$ python3 -q
>>> import numpy as np
>>> np.set_printoptions(precision=3, suppress=True, linewidth=100)
>>> def rd(a):
...     return np.round(a, 3) + 0
... 
>>> m1 = np.load("a.npy")
>>> m1
array([[ 1.,  2.,  1.,  5.],
       [ 0.,  2., -2., -1.],
       [ 0.,  0., -3.,  4.],
       [ 0., -5.,  4., -4.]])
>>> P = np.triu(np.array([[2, 1, 3, 3], [2, -3, 1, 2], [3, 3, 1, -3], [0, 2, -2, -1]]), 1) + np.eye(4)
>>> Y = P @ m1 @ np.linalg.inv(P)
>>> Y
array([[   1.,  -12.,   11.,   58.],
       [   0.,   -8.,   11.,   44.],
       [   0.,   15.,  -30., -104.],
       [   0.,   -5.,    9.,   33.]])
>>> rd(np.linalg.det(Y))
np.float64(47.0)
>>> rd(np.poly(Y))
array([  1.,   4., -28., -24.,  47.])
>>> np.linalg.matrix_rank(Y)
np.int64(4)
>>> Z = np.array([[2, 3, 3], [2, 2, 3], [-2, 0, 0]])
>>> arr = np.repeat(Z, 20 // 3, axis=0)
>>> rng = np.random.default_rng(241)
>>> arr = arr + 0.02 * rng.normal(size=arr.shape)
>>> rd(arr)
array([[ 1.971,  3.029,  3.023],
       [ 2.011,  2.993,  2.995],
       [ 2.021,  2.961,  2.985],
       [ 2.   ,  2.999,  3.026],
       [ 1.987,  3.002,  2.991],
       [ 1.991,  2.978,  3.018],
       [ 2.004,  2.037,  2.975],
       [ 2.013,  1.994,  3.005],
       [ 1.998,  2.013,  2.995],
       [ 2.011,  2.034,  3.002],
       [ 2.022,  2.047,  2.992],
       [ 2.015,  2.015,  3.005],
       [-2.02 , -0.017, -0.014],
       [-1.965,  0.003, -0.016],
       [-2.04 , -0.011, -0.008],
       [-2.004, -0.02 ,  0.   ],
       [-2.013, -0.001,  0.011],
       [-2.023,  0.001, -0.026]])
>>> P = arr @ np.linalg.solve(arr.T @ arr, arr.T)
>>> rd(np.trace(P))
np.float64(3.0)
>>> rd(np.linalg.eigvalsh(P))
array([0., 0., 0., 0., 0., 0., 0., 0., 0., 0., 0., 0., 0., 0., 0., 1., 1., 1.])
>>> x = np.array([-1, 3, 1])
>>> rhs = arr @ x
>>> c, lr = np.zeros(3), 1 / np.linalg.norm(arr, 2) ** 2
>>> for i in range(6):
...     c -= lr * arr.T @ (arr @ c - rhs)
...     if i % 2 == 0: print(i, round(np.linalg.norm(arr @ c - rhs), 3))
... 
0 9.294
2 7.932
4 6.788
>>> rd(c)
array([0.145, 1.398, 1.504])
>>> Ac = (arr - arr.mean(axis=0)) / arr.std(axis=0)
>>> rd(Ac.std(axis=0))
array([1., 1., 1.])
>>> np.argwhere(np.abs(Ac) > 2)
array([], shape=(0, 2), dtype=int64)
>>> c = np.linalg.lstsq(np.delete(Ac, 0, axis=1), Ac[:, 0])[0]
>>> rd(1 - np.var(Ac[:, 0] - np.delete(Ac, 0, axis=1) @ c))
np.float64(1.0)
>>> J = np.array([[2, 1, 2, 1], [0, 1, 0, 1], [2, 1, 2, 1], [0, 1, 0, 1]])
>>> rd(J @ np.linalg.pinv(J) @ J)
array([[2., 1., 2., 1.],
       [0., 1., 0., 1.],
       [2., 1., 2., 1.],
       [0., 1., 0., 1.]])
>>> np.unique(J.round(6), axis=0).shape
(2, 4)
>>> np.linalg.lstsq(J[:-1].T, J[-1])[2]
np.int32(2)
>>> np.allclose(J[:-1].T @ np.linalg.lstsq(J[:-1].T, J[-1])[0], J[-1])
True
>>> try:
...     np.linalg.inv(J)
... except np.linalg.LinAlgError as e:
...     print("failed:", e)
... 
failed: Singular matrix
>>> U, sig, vt = np.linalg.svd(J)
>>> rd(sig)
array([4.576, 1.748, 0.   , 0.   ])
>>> np.argmax(sig[:-1] / (sig[1:] + 1e-6)) + 1
np.int64(2)
>>> Y = U[:, :2] @ np.diag(sig[:2]) @ vt[:2]
>>> np.linalg.matrix_rank(J, rtol=0.05)
np.int64(2)
>>> rd(np.linalg.norm(J - Y) / np.linalg.norm(J))
np.float64(0.0)
>>> rd(Y)
array([[2., 1., 2., 1.],
       [0., 1., 0., 1.],
       [2., 1., 2., 1.],
       [0., 1., 0., 1.]])
>>> T = np.stack([J, -1 * J, J[::-1]])
>>> rd(np.linalg.det(T))
array([0., 0., 0.])
>>> np.linalg.matrix_rank(T.reshape(3, -1))
np.int64(2)
>>> Y = np.array([[2, 0, 3], [0, 3, 5], [3, 4, 1], [0, 3, 0]])
>>> np.vstack([J, Y.T]).shape
(7, 4)
>>> x = np.array([-1, 0, 0, 1])
>>> J @ x
array([-1,  1, -1,  1])
>>> np.einsum("ij,j->i", J, x)
array([-1,  1, -1,  1])
>>> u = np.array([9, 3, -6, -7]) + 0.5
>>> mat = np.outer(u, u) / (u @ u)
>>> rd(mat)
array([[ 0.516,  0.19 , -0.299, -0.353],
       [ 0.19 ,  0.07 , -0.11 , -0.13 ],
       [-0.299, -0.11 ,  0.173,  0.204],
       [-0.353, -0.13 ,  0.204,  0.241]])
>>> lab = rng.permutation(4)
>>> lab
array([2, 1, 3, 0])
>>> Y = mat[lab][:, lab]
>>> np.allclose(Y, mat)
False
>>> rd(np.sort(np.abs(np.linalg.eigvals(Y))))
array([0., 0., 0., 1.])
>>> rd(Y)
array([[ 0.173, -0.11 ,  0.204, -0.299],
       [-0.11 ,  0.07 , -0.13 ,  0.19 ],
       [ 0.204, -0.13 ,  0.241, -0.353],
       [-0.299,  0.19 , -0.353,  0.516]])
>>> np.argsort(-np.linalg.norm(mat, axis=0).round(6), kind="stable")[:3]
array([0, 3, 2])
>>> np.linalg.matrix_rank(mat, rtol=0.1)
np.int64(1)
>>> [round(float(x), 3) for x in np.linalg.svd(mat, compute_uv=False)[:3]]
[1.0, 0.0, 0.0]
>>> np.linalg.cond(mat) > 100
np.True_
>>> rd(np.linalg.norm(mat, 2) / np.linalg.norm(mat))
np.float64(1.0)
>>> U, sig, vt = np.linalg.svd(mat)
>>> rd(sig)
array([1., 0., 0., 0.])
>>> np.argmax(sig[:-1] / (sig[1:] + 1e-6)) + 1
np.int64(1)
>>> Y = U[:, :1] @ np.diag(sig[:1]) @ vt[:1]
>>> rd(np.linalg.norm(mat - Y, 2)), rd(sig[1])
(np.float64(0.0), np.float64(0.0))
>>> np.linalg.matrix_rank(mat, rtol=0.05)
np.int64(1)
>>> rd(np.linalg.norm(mat - Y) / np.linalg.norm(mat))
np.float64(0.0)
>>> rd(Y)
array([[ 0.516,  0.19 , -0.299, -0.353],
       [ 0.19 ,  0.07 , -0.11 , -0.13 ],
       [-0.299, -0.11 ,  0.173,  0.204],
       [-0.353, -0.13 ,  0.204,  0.241]])
>>> E, _ = np.linalg.qr(np.array([[0.0, -2.0, -1.2, -0.3],
...     [-0.2, 0.6, -0.7, -2.3],
...     [-0.1, -0.6, 0.4, 1.0],
...     [-0.6, -2.3, 0.9, -0.8]]))
>>> rd(E)
array([[ 0.   ,  0.833, -0.552, -0.033],
       [ 0.312, -0.518, -0.771, -0.199],
       [ 0.156,  0.116,  0.231, -0.953],
       [ 0.937,  0.153,  0.218,  0.225]])
>>> Y = np.linalg.inv(E)
>>> rd(np.linalg.slogdet(E)[0])
np.float64(-1.0)
>>> rd(Y)
array([[ 0.   ,  0.312,  0.156,  0.937],
       [ 0.833, -0.518,  0.116,  0.153],
       [-0.552, -0.771,  0.231,  0.218],
       [-0.033, -0.199, -0.953,  0.225]])
>>> np.allclose(Y, E.T)
True
>>> rd(E @ Y)
array([[1., 0., 0., 0.],
       [0., 1., 0., 0.],
       [0., 0., 1., 0.],
       [0., 0., 0., 1.]])
>>> (np.abs(Y) > 1e-9).astype(int)
array([[0, 1, 1, 1],
       [1, 1, 1, 1],
       [1, 1, 1, 1],
       [1, 1, 1, 1]])
>>> q = E.astype(float).copy()
>>> for j in range(4):
...     q[:, j] -= q[:, :j] @ (q[:, :j].T @ q[:, j])
...     q[:, j] /= np.linalg.norm(q[:, j])
... 
>>> rd(q.T @ E)
array([[1., 0., 0., 0.],
       [0., 1., 0., 0.],
       [0., 0., 1., 0.],
       [0., 0., 0., 1.]])
>>> x = np.array([0, 2, 2, 2])
>>> rd(np.abs(np.linalg.eigvals(E)))
array([1., 1., 1., 1.])
>>> rd(np.sort(np.abs(np.degrees(np.angle(np.linalg.eigvals(E))))))
array([  0.   ,  91.765,  91.765, 180.   ])
>>> rd(E.T @ (E @ x))
array([0., 2., 2., 2.])
>>> q, V = np.linalg.qr(E[:, :3])[0], np.linalg.qr(E[:, 3:])[0]
>>> sig = np.linalg.svd(q.T @ V, compute_uv=False)
>>> rd(np.linalg.norm(q @ q.T - V @ V.T, 2))
np.float64(1.0)
>>> np.degrees(np.arccos(sig.clip(0, 1)))
array([90.])
>>> Z = np.sign(np.array([[0, 2, 3], [1, -1, -2], [3, 1, 3]]))
>>> Y = (np.tril(Z, -1) + np.eye(3)) @ (np.triu(Z, 1) + np.eye(3))
>>> evals = np.array([-2, -5, -1])
>>> K = np.rint(Y * evals @ np.linalg.inv(Y)) + 0
>>> K
array([[ 1., -1., -2.],
       [ 6., -2., -6.],
       [ 6., -1., -7.]])
>>> U, sig, vt = np.linalg.svd(K)
>>> rd(sig)
array([12.9  ,  1.   ,  0.775])
>>> Y = U[:, :1] @ np.diag(sig[:1]) @ vt[:1]
>>> np.linalg.matrix_rank(Y)
np.int64(1)
>>> rd(np.linalg.norm(K - Y, 2)), rd(sig[1])
(np.float64(1.0), np.float64(1.0))
>>> rd(np.abs(K - Y).max())
np.float64(0.608)
>>> evals, V = np.linalg.eig(K)
>>> rd(K @ V[:, 0] - evals[0] * V[:, 0])
array([0., 0., 0.])
>>> rd(np.sort(np.linalg.eigvals(np.linalg.inv(K))))
array([-1. , -0.5, -0.2])
>>> rd(np.prod(evals))
np.float64(-10.0)
>>> evals, V = np.linalg.eig(m1)
>>> rd(evals)
array([ 1.   , -7.274,  3.921, -1.648])
>>> rd(np.sort(np.linalg.eigvals(np.linalg.inv(m1))))
array([-0.607, -0.137,  0.255,  1.   ])
>>> rd(np.sort(np.linalg.eigvals(m1.T)))
array([-7.274, -1.648,  1.   ,  3.921])
>>> data = np.load("block0.npy")
>>> data
array([[4., 0., 3.],
       [0., 4., 0.],
       [3., 0., 4.]])
>>> Y = data + rng.integers(-2, 3, (3, 2)) @ rng.integers(-2, 3, (2, 3))
>>> Y
array([[ 1., -4.,  4.],
       [-1.,  6.,  1.],
       [ 5.,  1.,  3.]])
>>> np.abs(Y - data).sum(axis=1)
array([8., 4., 4.])
